% ipython --no-banner

In [1]: import numpy as np

In [2]: np.set_printoptions(suppress=True, linewidth=100)

In [3]: E = np.load("case2.npy")

In [4]: E
Out[4]: 
array([[ 0.01,  1.34, -1.34, -1.34, -1.29, -0.67,  0.68, -0.01,  0.64],
       [ 0.  , -1.05,  1.05,  1.1 ,  1.04,  0.53, -0.54,  0.  , -0.56],
       [ 0.  , -1.67,  1.66,  1.65,  1.66,  0.87, -0.85,  0.04, -0.81],
       [ 0.03,  2.69, -2.68, -2.71, -2.71, -1.38,  1.35,  0.  ,  1.37],
       [-0.02,  2.07, -2.08, -2.07, -2.06, -0.99,  1.06, -0.04,  1.04],
       [ 0.  ,  1.16, -1.13, -1.11, -1.14, -0.56,  0.58, -0.03,  0.53],
       [ 0.01, -1.55,  1.57,  1.63,  1.56,  0.74, -0.79,  0.02, -0.8 ],
       [ 0.02,  2.62, -2.61, -2.63, -2.63, -1.28,  1.33,  0.  ,  1.34],
       [ 0.01,  0.38, -0.44, -0.39, -0.39, -0.22,  0.19, -0.02,  0.2 ],
       [-0.01,  1.96, -1.95, -1.93, -1.96, -0.99,  1.03,  0.  ,  0.95],
       [ 0.01,  0.05, -0.05, -0.02, -0.04, -0.07,  0.03,  0.01,  0.01],
       [-0.03,  3.35, -3.36, -3.35, -3.37, -1.69,  1.66,  0.  ,  1.66],
       [-0.01,  0.66, -0.68, -0.69, -0.69, -0.34,  0.34,  0.  ,  0.34],
       [ 0.  , -1.64,  1.61,  1.63,  1.67,  0.84, -0.84, -0.02, -0.83],
       [-0.01,  0.55, -0.57, -0.51, -0.54, -0.29,  0.28,  0.  ,  0.26],
       [ 0.01, -0.41,  0.45,  0.45,  0.45,  0.22, -0.2 , -0.01, -0.22],
       [-0.01,  0.14, -0.11, -0.13, -0.16, -0.04,  0.02,  0.01,  0.05],
       [ 0.02,  0.96, -0.92, -0.94, -0.93, -0.49,  0.46, -0.01,  0.45],
       [-0.01, -3.93,  3.91,  3.94,  3.95,  1.97, -2.01, -0.01, -1.97],
       [ 0.02, -0.58,  0.55,  0.55,  0.55,  0.26, -0.28,  0.01, -0.29]])

In [5]: np.argsort(-np.linalg.norm(E, axis=0).round(6), kind="stable")[:3]
Out[5]: array([4, 3, 1])

In [6]: round(np.log10(np.linalg.cond(E)))
Out[6]: 3

In [7]: [round(float(x), 2) for x in np.linalg.svd(E, compute_uv=False)[:3]]
Out[7]: [17.37, 0.14, 0.11]

In [8]: np.linalg.matrix_rank(E, rtol=0.1)
Out[8]: np.int64(1)

In [9]: np.linalg.cond(E) > 100
Out[9]: np.True_
